>>> import numpy as np
>>> np.set_printoptions(precision=1, suppress=True, linewidth=100)
>>> rd = lambda a: np.round(a, 1) + 0
>>> E = np.load("arr.npy")
>>> E
array([[ 6,  3, -6, -6],
       [ 4,  2, -4, -4],
       [ 6,  3, -6, -6],
       [ 6,  3, -6, -6]])
>>> out = E / np.sqrt((E ** 2).mean(axis=1, keepdims=True))
>>> print(np.linalg.matrix_rank(out) == np.linalg.matrix_rank(E))
True
>>> rd(np.linalg.norm(out, axis=1))
array([2., 2., 2., 2.])
>>> print(np.linalg.matrix_rank(E - E.mean(axis=1, keepdims=True)))
1
>>> rng = np.random.default_rng(39209)
>>> out = E + rng.integers(-2, 3, (4, 1)) @ rng.integers(-2, 3, (1, 4))
>>> out
array([[ 8,  4, -6, -8],
       [ 8,  4, -4, -8],
       [ 2,  1, -6, -2],
       [ 2,  1, -6, -2]])
>>> out - E
array([[ 2,  1,  0, -2],
       [ 4,  2,  0, -4],
       [-4, -2,  0,  4],
       [-4, -2,  0,  4]])
>>> np.abs(out - E).sum(axis=1)
array([ 5, 10, 10, 10])
>>> rd(np.linalg.eigvals(out))
array([ 9.7, -5.7,  0. ,  0. ])
>>> np.einsum("ii->", out)
np.int64(4)
>>> F = np.array([[-3, -2, 2, 0, -1],
...     [0, -1, 0, 3, 2],
...     [0, -2, 0, 2, 0],
...     [-2, 0, 3, -1, 0],
...     [-3, -3, 2, 0, 0]])
>>> F[:, 4] = 5 * F[:, 2]
>>> F
array([[-3, -2,  2,  0, 10],
       [ 0, -1,  0,  3,  0],
       [ 0, -2,  0,  2,  0],
       [-2,  0,  3, -1, 15],
       [-3, -3,  2,  0, 10]])
>>> print(rd(np.linalg.eigvals(F).sum().real))
5.0
>>> rd(np.poly(F))
array([  1.,  -5., -19., 118.,  95.,   0.])
>>> print(np.einsum("ij,ji->", F, F))
63
>>> rd(np.linalg.det(F[::-1]))
np.float64(0.0)
>>> rd(np.linalg.det(F.T))
np.float64(0.0)
>>> np.einsum("ii->", F)
np.int64(5)
>>> U, sv, VT = np.linalg.svd(F)
>>> evecs = VT[:(sv > 1e-8).sum()]
>>> x = F[4] + 5 * F[3] + rng.integers(2) * np.eye(5)[3]
>>> x
array([-13.,  -3.,  17.,  -5.,  85.])
>>> np.allclose(evecs.T @ evecs @ x, x)
True
>>> rd(np.linalg.norm(x - evecs.T @ evecs @ x))
np.float64(0.0)
>>> mat = np.eye(4, dtype=int)[rng.permutation(4)] * np.array([-2, -1, 3, 2])
>>> mat
array([[-2,  0,  0,  0],
       [ 0,  0,  0,  2],
       [ 0, -1,  0,  0],
       [ 0,  0,  3,  0]])
>>> x = np.array([0, 1, 2, 1])
>>> a = np.maximum(mat @ x, 0)
>>> mat.T @ a
array([ 0,  0, 18,  4])
>>> np.maximum(mat @ (3 * x), 0)
array([ 0,  6,  0, 18])
>>> np.maximum(mat @ x, 0) - np.maximum(-mat @ x, 0)
array([ 0,  2, -1,  6])
>>> rd(np.tanh(mat @ x))
array([ 0. ,  1. , -0.8,  1. ])
>>> np.flatnonzero(a > 1e-9)
array([1, 3])
>>> P = np.triu(np.array([[3, 3, -7, 2], [0, 8, -4, -2], [-7, 7, -6, 2], [9, 1, 9, 5]]), 1) + np.eye(4)
>>> out = P @ mat @ np.linalg.inv(P)
>>> np.trace(out), np.trace(mat)
(np.float64(-2.0), np.int64(-2))
>>> P @ mat - mat @ P
array([[ 0., 13., -8., 10.],
       [ 0.,  4., -6.,  0.],
       [ 0.,  0.,  2., -2.],
       [ 0.,  0.,  0., -6.]])
>>> rd(np.linalg.det(out))
np.float64(12.0)
>>> print((np.linalg.matrix_power((mat != 0) + (mat.T != 0) + np.eye(4), 4) > 0).astype(int))
[[1 0 0 0]
 [0 1 1 1]
 [0 1 1 1]
 [0 1 1 1]]
>>> np.flatnonzero(np.linalg.matrix_power((mat != 0) + (mat.T != 0) + np.eye(4), 4)[2])
array([1, 2, 3])
>>> rd(np.linalg.det(mat))
np.float64(12.0)
>>> O = mat.astype(float).copy()
>>> for j in range(4):
...     O[:, j] -= O[:, :j] @ (O[:, :j].T @ O[:, j])
...     O[:, j] /= np.linalg.norm(O[:, j])
... 
>>> O.T @ O
array([[1., 0., 0., 0.],
       [0., 1., 0., 0.],
       [0., 0., 1., 0.],
       [0., 0., 0., 1.]])
>>> O.T @ mat
array([[2., 0., 0., 0.],
       [0., 1., 0., 0.],
       [0., 0., 3., 0.],
       [0., 0., 0., 2.]])
>>> out = np.array([[4, 4, 0, 2, 1], [4, 3, 2, 0, 3], [4, 4, 4, 3, 4], [1, 3, 4, 2, 0]])
>>> feats = out.T @ out
>>> feats
array([[49, 47, 28, 22, 32],
       [47, 50, 34, 26, 29],
       [28, 34, 36, 20, 22],
       [22, 26, 20, 17, 14],
       [32, 29, 22, 14, 26]])
>>> (feats + feats.T) / 2
array([[49., 47., 28., 22., 32.],
       [47., 50., 34., 26., 29.],
       [28., 34., 36., 20., 22.],
       [22., 26., 20., 17., 14.],
       [32., 29., 22., 14., 26.]])
>>> np.trace(feats)
np.int64(178)
>>> out = F / np.sqrt((F ** 2).mean(axis=1, keepdims=True))
>>> np.linalg.matrix_rank(F - F.mean(axis=1, keepdims=True))
np.int64(4)
>>> rd(out[4])
array([-0.6, -0.6,  0.4,  0. ,  2. ])
>>> print(np.linalg.matrix_rank(out) == np.linalg.matrix_rank(F))
True
>>> m1 = np.load("m.npy")
>>> print(m1)
[[-9.4  0.1  3.4]
 [-6.8 -2.3  7. ]
 [-8.9  4.2 -1.6]
 [-1.2  9.6 -2.6]
 [ 8.3 -5.5 -0.3]
 [-5.7  0.4 -8.2]
 [ 9.9 -1.4 -0.2]
 [-7.3  4.6  5. ]
 [-7.2 -6.4  2.6]
 [ 7.9  1.  -6.1]
 [ 2.  -9.8  0. ]
 [-3.3  8.7  3.7]
 [-3.8  7.7 -5.2]
 [ 7.9 -4.5  4.1]
 [-7.2 -3.8  5.8]
 [10.   0.2  0. ]
 [-8.3 -5.6 -0.6]
 [ 8.9 -2.9 -3.5]
 [-8.4 -3.7  4.1]]
>>> Xc = (m1 - m1.mean(axis=0)) / m1.std(axis=0)
>>> np.argwhere(np.abs(Xc) > 2)
array([[5, 2]])
>>> c = np.linalg.lstsq(np.delete(Xc, 2, axis=1), Xc[:, 2])[0]
>>> print(rd(1 - np.var(Xc[:, 2] - np.delete(Xc, 2, axis=1) @ c)))
0.2
>>> rd(c)
array([-0.4, -0.3])
>>> U, sv, VT = np.linalg.svd(feats)
>>> rd(sv)
array([152.9,  15.1,   7.8,   2.2,   0. ])
>>> out = U[:, :4] @ np.diag(sv[:4]) @ VT[:4]
>>> print(np.linalg.matrix_rank(feats, rtol=0.05))
3
>>> np.linalg.matrix_rank(out)
np.int64(4)
>>> rd(np.linalg.norm(feats - out, 2)), rd(sv[4])
(np.float64(0.0), np.float64(0.0))
>>> x = np.array([-2, 1, -3])
>>> rd(np.einsum("ij,j->i", m1, x))
array([  8.7,  -9.7,  26.8,  19.8, -21.2,  36.4, -20.6,   4.2,   0.2,   3.5, -13.8,   4.2,  30.9,
       -32.6,  -6.8, -19.8,  12.8, -10.2,   0.8])
>>> np.linalg.norm(m1 @ x) <= np.linalg.norm(m1, 2) * np.linalg.norm(x) + 1e-9
np.True_
>>> m1 @ np.eye(3)[2]
array([ 3.4,  7. , -1.6, -2.6, -0.3, -8.2, -0.2,  5. ,  2.6, -6.1,  0. ,  3.7, -5.2,  4.1,  5.8,
        0. , -0.6, -3.5,  4.1])
>>> print(rd(m1 @ np.ones(3)))
[ -5.9  -2.1  -6.3   5.8   2.5 -13.5   8.3   2.3 -11.    2.8  -7.8   9.1  -1.3   7.5  -5.2  10.2
 -14.5   2.5  -8. ]
